% python3 -q
>>> import numpy as np
>>> np.set_printoptions(precision=1, suppress=True, linewidth=120, legacy="1.25")
>>> tidy = lambda a: np.round(a, 1) + 0
>>> W0, _ = np.linalg.qr(np.array([[-0.4, -0.8, 0.7, -0.8, -0.8, 1.0],
...     [-0.2, 0.1, 1.4, 0.5, -0.3, -0.7],
...     [-1.7, 1.9, 0.7, 1.6, -0.5, -1.2],
...     [-1.0, 2.0, -0.4, -1.8, -1.4, 1.0],
...     [0.4, 0.1, 2.0, 0.7, -0.7, -0.4],
...     [0.8, 0.2, -1.8, 1.1, 0.5, -0.7]]))
>>> print(tidy(W0))
[[-0.2 -0.6  0.  -0.2 -0.7  0. ]
 [-0.1  0.  -0.4  0.1  0.1  0.9]
 [-0.8  0.1  0.   0.6 -0.1 -0.1]
 [-0.5  0.5  0.1 -0.7 -0.2  0.1]
 [ 0.2  0.3 -0.8  0.  -0.3 -0.4]
 [ 0.4  0.5  0.3  0.4 -0.6  0.2]]
>>> x = np.array([1, 0, 3, 0, 3, 0])
>>> print(tidy(np.abs(np.linalg.eigvals(W0))))
[1. 1. 1. 1. 1. 1.]
>>> print(tidy(W0.T @ (W0 @ x)))
[1. 0. 3. 0. 3. 0.]
>>> print(6 - np.linalg.matrix_rank(W0 - np.eye(6), tol=1e-8))
1
>>> print(tidy(np.linalg.norm(x)), tidy(np.linalg.norm(W0 @ x)))
4.4 4.4
>>> print(tidy(np.linalg.det(W0)))
-1.0
>>> print(tidy(np.sort(np.abs(np.degrees(np.angle(np.linalg.eigvals(W0)))))))
[  0.   65.6  65.6 157.8 157.8 180. ]
>>> m1 = np.loadtxt("m.csv", delimiter=",")
>>> print(m1)
[[0. 1. 0.]
 [1. 0. 1.]
 [0. 1. 0.]]
>>> # columns 0 and 2 are equal
>>> print(tidy(np.linalg.svd(W0, compute_uv=False)))
[1. 1. 1. 1. 1. 1.]
>>> print(tidy(W0[:, 1] @ W0[:, 0]))
0.0
>>> print(np.argwhere(np.triu(m1)))
[[0 1]
 [1 2]]
>>> print(m1 @ m1)
[[1. 0. 1.]
 [0. 2. 0.]
 [1. 0. 1.]]
>>> low = np.diag(m1.sum(axis=1)) - m1
>>> print(tidy(np.linalg.eigvalsh(low)))
[0. 1. 3.]
>>> print(low @ np.ones(3))
[0. 0. 0.]
>>> print(tidy((W0 + W0.T) / 2))
[[-0.2 -0.4 -0.4 -0.3 -0.3  0.2]
 [-0.4  0.  -0.2  0.3  0.2  0.7]
 [-0.4 -0.2  0.   0.3 -0.4  0.1]
 [-0.3  0.3  0.3 -0.7 -0.1  0.2]
 [-0.3  0.2 -0.4 -0.1 -0.3 -0.5]
 [ 0.2  0.7  0.1  0.2 -0.5  0.2]]
>>> np.linalg.determinant(W0)
Traceback (most recent call last):
  File "<python-input-23>", line 1, in <module>
    np.linalg.determinant(W0)
    ^^^^^^^^^^^^^^^^^^^^^
AttributeError: module 'numpy.linalg' has no attribute 'determinant'
>>> print(tidy(np.linalg.matrix_power(W0, 3)))
[[-0.8  0.1 -0.4  0.3  0.  -0.4]
 [-0.4 -0.4  0.2  0.2 -0.5  0.6]
 [ 0.3  0.1 -0.8  0.4  0.   0.4]
 [ 0.   0.5 -0.1 -0.4 -0.7  0. ]
 [ 0.4 -0.3  0.1  0.5 -0.5 -0.5]
 [ 0.   0.7  0.4  0.6  0.1  0.2]]
>>> print(np.allclose(W0 @ W0.T, W0.T @ W0))
True
>>> print(np.allclose(W0, W0.T))
False
>>> print(tidy(W0 @ W0))
[[ 0.  -0.1  0.9  0.1  0.3 -0.3]
 [ 0.6  0.5  0.3  0.  -0.4  0.2]
 [-0.2  0.7  0.  -0.4  0.6  0.2]
 [ 0.3 -0.1 -0.1  0.7  0.5  0.5]
 [ 0.4 -0.5  0.1 -0.6  0.2  0.4]
 [-0.6  0.   0.4  0.  -0.3  0.7]]
>>> print(tidy(np.linalg.det(W0)))
-1.0
>>> other = np.array([[3, -1, 1, -4, 0, 0, -4, 2, -5, -1]])
>>> feats = other.T @ other
>>> print(feats)
[[  9  -3   3 -12   0   0 -12   6 -15  -3]
 [ -3   1  -1   4   0   0   4  -2   5   1]
 [  3  -1   1  -4   0   0  -4   2  -5  -1]
 [-12   4  -4  16   0   0  16  -8  20   4]
 [  0   0   0   0   0   0   0   0   0   0]
 [  0   0   0   0   0   0   0   0   0   0]
 [-12   4  -4  16   0   0  16  -8  20   4]
 [  6  -2   2  -8   0   0  -8   4 -10  -2]
 [-15   5  -5  20   0   0  20 -10  25   5]
 [ -3   1  -1   4   0   0   4  -2   5   1]]
>>> print((np.linalg.matrix_power((feats != 0) + (feats.T != 0) + np.eye(10), 10) > 0).astype(int))
[[1 1 1 1 0 0 1 1 1 1]
 [1 1 1 1 0 0 1 1 1 1]
 [1 1 1 1 0 0 1 1 1 1]
 [1 1 1 1 0 0 1 1 1 1]
 [0 0 0 0 1 0 0 0 0 0]
 [0 0 0 0 0 1 0 0 0 0]
 [1 1 1 1 0 0 1 1 1 1]
 [1 1 1 1 0 0 1 1 1 1]
 [1 1 1 1 0 0 1 1 1 1]
 [1 1 1 1 0 0 1 1 1 1]]
>>> print(tidy(np.sort(np.linalg.eigvals(feats).real)))
[ 0.  0.  0.  0.  0.  0.  0.  0.  0. 73.]
>>> print(np.flatnonzero(np.linalg.matrix_power((feats != 0) + (feats.T != 0) + np.eye(10), 10)[5]))
[5]
